$ python -q
>>> import numpy as np
>>> np.set_printoptions(suppress=True, linewidth=160)
>>> K = np.diag(np.array([1, 2, 3, 4, 5, 4, 2, 5]))
>>> K
array([[1, 0, 0, 0, 0, 0, 0, 0],
       [0, 2, 0, 0, 0, 0, 0, 0],
       [0, 0, 3, 0, 0, 0, 0, 0],
       [0, 0, 0, 4, 0, 0, 0, 0],
       [0, 0, 0, 0, 5, 0, 0, 0],
       [0, 0, 0, 0, 0, 4, 0, 0],
       [0, 0, 0, 0, 0, 0, 2, 0],
       [0, 0, 0, 0, 0, 0, 0, 5]])
>>> # symmetric, so the eigenvalues are real
>>> cov = K.T @ K
>>> print(np.round(np.linalg.eigvalsh(cov)[::-1], 2))
[25. 25. 16. 16.  9.  4.  4.  1.]
>>> np.allclose(cov, cov.T)
True
>>> (K @ K.T).shape
(8, 8)
>>> E = np.array([[8.98, 0.18, 5.97, 8.89, 9.05, 8.99, 0.0],
...     [3.11, 0.01, 1.74, 3.28, 3.1, 2.94, -0.04],
...     [8.95, -0.02, 5.93, 8.96, 8.97, 8.85, -0.04]])
>>> th = np.radians(109)
>>> r_ = np.eye(7)
>>> r_[3, 3] = r_[0, 0] = np.cos(th)
>>> r_[3, 0], r_[0, 3] = -np.sin(th), np.sin(th)
>>> print(r_.round(2))
[[-0.33  0.    0.    0.95  0.    0.    0.  ]
 [ 0.    1.    0.    0.    0.    0.    0.  ]
 [ 0.    0.    1.    0.    0.    0.    0.  ]
 [-0.95  0.    0.   -0.33  0.    0.    0.  ]
 [ 0.    0.    0.    0.    1.    0.    0.  ]
 [ 0.    0.    0.    0.    0.    1.    0.  ]
 [ 0.    0.    0.    0.    0.    0.    1.  ]]
>>> other = E @ r_.T
>>> np.round(np.linalg.svd(E, compute_uv=False), 2), np.round(np.linalg.svd(other, compute_uv=False), 2)
(array([27.46,  0.39,  0.16]), array([27.46,  0.39,  0.16]))
>>> np.allclose(E @ E.T, other @ other.T)
True
>>> x0 = np.array([0, 3, -2, 2, -2, 1, 2])
>>> h = np.maximum(E @ x0, 0)
>>> np.round(np.tanh(E @ x0), 2)
array([-0.99, -0.23, -1.  ])
>>> h
array([0., 0., 0.])
>>> E * (h > 1e-9)[:, None]
array([[ 0.,  0.,  0.,  0.,  0.,  0.,  0.],
       [ 0.,  0.,  0.,  0.,  0.,  0., -0.],
       [ 0., -0.,  0.,  0.,  0.,  0., -0.]])
